In [1]: import numpy as np

In [2]: np.set_printoptions(precision=1, suppress=True, linewidth=120, legacy="1.25")

In [3]: def tidy(a):
   ...:     return np.round(a, 1) + 0
   ...: 

In [4]: K = np.load("w.npy")

In [5]: print(K)
[[-10.   4.  -3.   5.]
 [ -3.   1.  -1.   2.]
 [ 12.  -6.   3.  -7.]
 [ -6.   2.  -2.   2.]]

In [6]: # rank 3

In [7]: print(np.unique(K.round(6), axis=0).shape)
(4, 4)

In [8]: print(np.allclose(K[:-1].T @ np.linalg.lstsq(K[:-1].T, K[-1])[0], K[-1]))
True

In [9]: mat = np.loadtxt("test13.csv", delimiter=",")

In [10]: mat
Out[10]: 
array([[ -1.3,  18. ,   0.8,  -0.8,   0.4,  -1.1,   0.3,  -0.7,   0. ,  -1.8],
       [ -0.1,  12. ,  -0.4,  -0.2,   0.7,   1.7,   1.7,  -0.9,  -0.8,   0.4],
       [  0.8, -14. ,   0. ,   0.3,  -1.3,   0.3,  -0.3,  -0.4,  -0.3,  -1.8],
       [ -0.2, -14. ,   1.5,   1.4,   2.7,   0.3,   0.7,   0.2,   0.2,   0.6],
       [  0.3,   0. ,   2.2,  -0.4,  -1.3,   1. ,  -0.4,  -1.3,   0.1,  -1. ]])

In [11]: # column 1 dominates

In [12]: M2 = np.array([[-2, -1, 0],
    ...:     [2, -1, 0],
    ...:     [0, 1, 2],
    ...:     [-2, 1, 1],
    ...:     [-2, -2, 1],
    ...:     [0, 2, -1],
    ...:     [-2, -1, 0],
    ...:     [2, -2, 2],
    ...:     [-2, 1, 1],
    ...:     [1, 0, 2]])

In [13]: tidy(mat @ M2)
Out[13]: 
array([[ 35.6, -18.6,  -2.7],
       [ 20. , -11.2,  -3.8],
       [-29. ,  17.5,  -6. ],
       [-36.6,  11.4,   8.6],
       [ -0.2,   9.2,  -2.8]])

In [14]: np.linalg.matrix_rank(np.vstack([mat, M2.T]))
Out[14]: 8

In [15]: np.linalg.matrix_rank(mat @ M2)
Out[15]: 3

In [16]: np.vstack([mat, M2.T]).shape
Out[16]: (8, 10)
